% python3 -q
>>> import numpy as np
>>> np.set_printoptions(precision=3, suppress=True, linewidth=160)
>>> def rd(a):
...     return np.round(a, 3) + 0
... 
>>> M = np.load("dump.npy")
>>> print(M)
[[ 171   84  126  -80  175   42 -119  102  160]
 [  84  107   65  -35   92    7  -33   43   49]
 [ 126   65  170 -133  120   49  -68   22   77]
 [ -80  -35 -133  171  -24  -43   81  -71  -13]
 [ 175   92  120  -24  219   36  -89   52  186]
 [  42    7   49  -43   36   18  -33   19   34]
 [-119  -33  -68   81  -89  -33  125 -136 -115]
 [ 102   43   22  -71   52   19 -136  186   95]
 [ 160   49   77  -13  186   34 -115   95  194]]
>>> # null space of dimension 5
>>> t3 = np.stack([M, 3 * M, M[::-1]])
>>> t3.shape
(3, 9, 9)
>>> rd(np.linalg.det(t3))
array([0., 0., 0.])
>>> print(rd(np.linalg.norm(t3, axis=(1, 2))))
[ 892.487 2677.461  892.487]
>>> np.linalg.matrix_rank(t3.reshape(3, -1))
np.int64(2)
>>> print(np.linalg.cond(M) > 100)
True
>>> [round(float(x), 3) for x in np.linalg.svd(M, compute_uv=False)[:3]]
[830.145, 240.048, 206.579]
>>> rd(np.linalg.norm(M, 2) / np.linalg.norm(M))
np.float64(0.93)
>>> print(rd(np.trace(np.linalg.pinv(M) @ M)))
4.0
>>> np.abs(np.diag(np.linalg.qr(M)[1])) > 1e-9
array([ True,  True,  True,  True, False, False, False, False, False])
>>> np.allclose(M[:-1].T @ np.linalg.lstsq(M[:-1].T, M[-1])[0], M[-1])
True
>>> rng = np.random.default_rng(67716)
>>> labels = rng.permutation(9)
>>> labels
array([4, 6, 3, 8, 0, 7, 5, 2, 1])
>>> out = M[labels][:, labels]
>>> rd(np.linalg.det(out)), rd(np.linalg.det(M[labels]))
(np.float64(0.0), np.float64(0.0))
>>> U, s, vt = np.linalg.svd(M)
>>> V = vt[:(s > 1e-8).sum()]
>>> x0 = M[6] + -1 * M[8] + rng.integers(2) * np.eye(9)[5]
>>> x0
array([-279.,  -82., -145.,   94., -275.,  -67.,  240., -231., -309.])
>>> print(np.linalg.matrix_rank(np.vstack([M, x0])))
4
>>> print(rd(np.linalg.norm(x0 - V.T @ V @ x0)))
0.0
>>> F = np.load("out12.npy")
>>> rd(F)
array([[-0.395,  0.003, -0.401, -0.044, -0.306, -0.075,  0.232, -0.025,  0.026, -0.417, -0.339],
       [-0.274, -0.345, -0.273, -0.39 ,  0.227,  0.03 , -0.086, -0.295, -0.1  ,  0.318, -0.451],
       [-0.213,  0.665, -0.217,  0.111,  0.483, -0.104,  0.211, -0.198, -0.098, -0.188,  0.077],
       [ 0.304,  0.175, -0.359, -0.072,  0.036, -0.042,  0.208,  0.496,  0.561,  0.243, -0.255],
       [ 0.304,  0.203, -0.482,  0.218, -0.008,  0.071, -0.67 , -0.192, -0.115,  0.123, -0.062],
       [-0.122, -0.258, -0.023,  0.589,  0.365, -0.172,  0.16 ,  0.335, -0.346,  0.272, -0.187],
       [ 0.274, -0.123, -0.123, -0.033, -0.185, -0.565, -0.125,  0.219, -0.329, -0.414, -0.113],
       [-0.274,  0.206, -0.17 , -0.173, -0.385, -0.406,  0.065,  0.065, -0.192,  0.561,  0.386],
       [ 0.456, -0.316, -0.401, -0.002,  0.058,  0.06 ,  0.517, -0.347, -0.117, -0.003,  0.345],
       [ 0.122, -0.046,  0.251,  0.029,  0.191, -0.668, -0.028, -0.427,  0.406,  0.064, -0.126],
       [ 0.304,  0.341,  0.266,  0.122, -0.368,  0.107,  0.297, -0.251, -0.287,  0.226, -0.522],
       [-0.243, -0.157, -0.131,  0.622, -0.358,  0.033, -0.011, -0.246,  0.355,  0.017,  0.059]])
>>> proj = F @ np.linalg.solve(F.T @ F, F.T)
>>> rd(np.linalg.eigvalsh(proj))
array([0., 1., 1., 1., 1., 1., 1., 1., 1., 1., 1., 1.])
>>> np.linalg.matrix_rank(np.eye(12) - proj)
np.int64(1)
>>> rd(F[4] @ F[7])
np.float64(-0.012)
>>> print(np.linalg.norm(F, axis=1).argmax())
7
>>> rd(np.linalg.norm(F, axis=0))
array([1., 1., 1., 1., 1., 1., 1., 1., 1., 1., 1.])
>>> rd(np.linalg.norm(F) ** 2 / np.linalg.norm(F, 2) ** 2)
np.float64(11.0)
>>> out = F + rng.integers(-2, 3, (12, 1)) @ rng.integers(-2, 3, (1, 11))
>>> rd(out)
array([[-2.395, -1.997, -2.401, -4.044,  3.694,  1.925,  4.232, -2.025,  4.026, -0.417,  3.661],
       [ 0.726,  0.655,  0.727,  1.61 , -1.773, -0.97 , -2.086,  0.705, -2.1  ,  0.318, -2.451],
       [-1.213, -0.335, -1.217, -1.889,  2.483,  0.896,  2.211, -1.198,  1.902, -0.188,  2.077],
       [ 1.304,  1.175,  0.641,  1.928, -1.964, -1.042, -1.792,  1.496, -1.439,  0.243, -2.255],
       [ 2.304,  2.203,  1.518,  4.218, -4.008, -1.929, -4.67 ,  1.808, -4.115,  0.123, -4.062],
       [-1.122, -1.258, -1.023, -1.411,  2.365,  0.828,  2.16 , -0.665,  1.654,  0.272,  1.813],
       [-1.726, -2.123, -2.123, -4.033,  3.815,  1.435,  3.875, -1.781,  3.671, -0.414,  3.887],
       [ 1.726,  2.206,  1.83 ,  3.827, -4.385, -2.406, -3.935,  2.065, -4.192,  0.561, -3.614],
       [ 1.456,  0.684,  0.599,  1.998, -1.942, -0.94 , -1.483,  0.653, -2.117, -0.003, -1.655],
       [-1.878, -2.046, -1.749, -3.971,  4.191,  1.332,  3.972, -2.427,  4.406,  0.064,  3.874],
       [ 0.304,  0.341,  0.266,  0.122, -0.368,  0.107,  0.297, -0.251, -0.287,  0.226, -0.522],
       [-2.243, -2.157, -2.131, -3.378,  3.642,  2.033,  3.989, -2.246,  4.355,  0.017,  4.059]])
>>> np.linalg.matrix_rank(out - F, tol=1e-8)
np.int64(1)
>>> np.abs(out - F).sum(axis=1)
array([30., 15., 15., 15., 30., 15., 30., 30., 15., 30.,  0., 30.])
>>> rd(np.linalg.svd(out - F, compute_uv=False))
array([26.926,  0.   ,  0.   ,  0.   ,  0.   ,  0.   ,  0.   ,  0.   ,  0.   ,  0.   ,  0.   ])
